$ python3 -q
>>> import numpy as np
>>> import numpy.linalg as la
>>> np.set_printoptions(precision=2, suppress=True, linewidth=140, legacy="1.25")
>>> M = np.array([[1.67, -0.5, 0.81], [1.7, -0.5, 0.7]])
>>> T = np.stack([M, -3 * M, M[::-1]])
>>> la.matrix_rank(T.reshape(3, -1))
2
>>> print(np.einsum("bij,cij->bc", T, T))
[[  7.32 -21.98   7.31]
 [-21.98  65.92 -21.94]
 [  7.31 -21.94   7.32]]
>>> T.sum(axis=0)
array([[-1.64,  0.5 , -0.92],
       [-1.73,  0.5 , -0.59]])
>>> la.norm(T, axis=(1, 2))
array([2.71, 8.12, 2.71])
>>> la.matrix_rank(T)
array([2, 2, 2])
>>> Uu, sv, Vt = la.svd(M)
>>> print(np.argmax(sv[:-1] / (sv[1:] + 1e-6)) + 1)
1
>>> Y = Uu[:, :1] @ np.diag(sv[:1]) @ Vt[:1]
>>> print(round(la.norm(M - Y) / la.norm(M), 2))
0.03
>>> Y
array([[ 1.69, -0.5 ,  0.76],
       [ 1.68, -0.5 ,  0.75]])
>>> ang = np.radians(60)
>>> Rm = np.eye(3)
>>> Rm[2, 2] = Rm[0, 0] = np.cos(ang)
>>> Rm[2, 0], Rm[0, 2] = -np.sin(ang), np.sin(ang)
>>> Rm
array([[ 0.5 ,  0.  ,  0.87],
       [ 0.  ,  1.  ,  0.  ],
       [-0.87,  0.  ,  0.5 ]])
>>> Y = M @ Rm.T
>>> round(la.det(Rm), 2), np.trace(Rm)
(1.0, 2.0)
>>> [round(float(x), 2) for x in la.svd(M, compute_uv=False)[:3]]
[2.71, 0.08]
>>> np.unravel_index(np.abs(M).argmax(), M.shape)
(1, 0)
>>> M.mean(axis=0)
array([ 1.69, -0.5 ,  0.76])
>>> np.abs(M).max()
1.7
>>> np.diff(M, axis=0)
array([[ 0.03,  0.  , -0.11]])
>>> X = np.array([[1, 0, 2, 0], [1, 0, 0, 2], [2, 0, 2, 2], [0, 2, 0, 1]])
>>> # null space of dimension 1
>>> Y = X[0, 0] * X[1:] - np.outer(X[1:, 0], X[0])
>>> Y
array([[ 0,  0, -2,  2],
       [ 0,  0, -2,  2],
       [ 0,  2,  0,  1]])
>>> X[:, 0] / X[0, 0]
array([1., 1., 2., 0.])
